In [1]: import numpy as np

In [2]: np.set_printoptions(precision=2, suppress=True, linewidth=100)

In [3]: mat = np.load("m.npy")

In [4]: mat
Out[4]: 
array([[ 3,  0,  1,  2],
       [ 3,  2,  3,  2],
       [ 1,  0,  2,  1],
       [-3, -4, -5, -2]])

In [5]: U, sig, vt = np.linalg.svd(mat)

In [6]: np.argmax(sig[:-1] / (sig[1:] + 1e-6)) + 1
Out[6]: np.int64(3)

In [7]: A2 = U[:, :3] @ np.diag(sig[:3]) @ vt[:3]

In [8]: np.round(np.linalg.norm(mat - A2, 2), 2), round(float(sig[3]), 2)
Out[8]: (np.float64(0.0), 0.0)

In [9]: f = np.array([-7, -4])

In [10]: np.polyval(f, mat[1])
Out[10]: array([-25, -18, -25, -18])

In [11]: proj = np.triu(np.array([[3, 4, 7, 4], [9, 6, 4, 6], [7, 2, 8, 1], [8, 5, 4, 3]]), 1) + np.eye(4)

In [12]: A2 = proj @ mat @ np.linalg.inv(proj)

In [13]: A2
Out[13]: 
array([[ 10., -48., 129., 128.],
       [-11.,  22., -30., -64.],
       [ -2.,   4.,  -5., -12.],
       [ -3.,   8., -16., -22.]])

In [14]: np.trace(A2), np.trace(mat)
Out[14]: (np.float64(5.0), np.int64(5))

In [15]: rank = np.linalg.matrix_rank(mat)

In [16]: rank
Out[16]: np.int64(3)

In [17]: N = np.linalg.svd(mat)[2][rank:].T

In [18]: [int(np.linalg.matrix_rank(mat[:, :j + 1])) for j in range(4)]
Out[18]: [1, 2, 3, 3]

In [19]: np.round(mat @ N, 2) + 0
Out[19]: 
array([[0.],
       [0.],
       [0.],
       [0.]])

In [20]: N.shape
Out[20]: (4, 1)

In [21]: [int(np.linalg.matrix_rank(mat[:i])) for i in range(1, len(mat) + 1)]
Out[21]: [1, 2, 3, 3]

In [22]: [int(np.linalg.matrix_rank(np.delete(mat, i, axis=0))) for i in range(4)]
Out[22]: [3, 3, 2, 3]

In [23]: np.linalg.matrix_rank(mat.T @ mat), np.linalg.matrix_rank(mat @ mat.T)
Out[23]: (np.int64(3), np.int64(3))

In [24]: K = np.load("data.npy")

In [25]: K
Out[25]: 
array([[-1.,  1.,  0.],
       [ 0., -1.,  1.],
       [ 0.,  0., -1.]])

In [26]: def softmax(z):
    ...:     e = np.exp(z - z.max(axis=-1, keepdims=True))
    ...:     return e / e.sum(axis=-1, keepdims=True)
    ...: 

In [27]: softmax(K[2])
Out[27]: array([0.42, 0.42, 0.16])

In [28]: softmax(K[2] + -1)
Out[28]: array([0.42, 0.42, 0.16])

In [29]: softmax(K).sum(axis=1)
Out[29]: array([1., 1., 1.])

In [30]: scores = K @ K.T / np.sqrt(3)

In [31]: softmax(scores)[2] @ K
Out[31]: array([-0.3 ,  0.13, -0.36])

In [32]: softmax(scores).round(6).argmax(axis=1)
Out[32]: array([0, 1, 2])

In [33]: K.sum(axis=1)
Out[33]: array([ 0.,  0., -1.])

In [34]: np.linalg.matrix_rank(K)
Out[34]: np.int64(3)

In [35]: np.diff(K, axis=0)
Out[35]: 
array([[ 1., -2.,  1.],
       [ 0.,  1., -2.]])

In [36]: K.mean(axis=0)
Out[36]: array([-0.33,  0.  ,  0.  ])

In [37]: np.linalg.svd(K, compute_uv=False)
Out[37]: array([1.8 , 1.25, 0.45])

In [38]: K[3]
IndexError: index 3 is out of bounds for axis 0 with size 3


In [39]: np.abs(K).max()
Out[39]: np.float64(1.0)

In [40]: np.unravel_index(np.abs(K).argmax(), K.shape)
Out[40]: (np.int64(0), np.int64(0))

In [41]: np.linalg.rank(K)
AttributeError: module 'numpy.linalg' has no attribute 'rank'
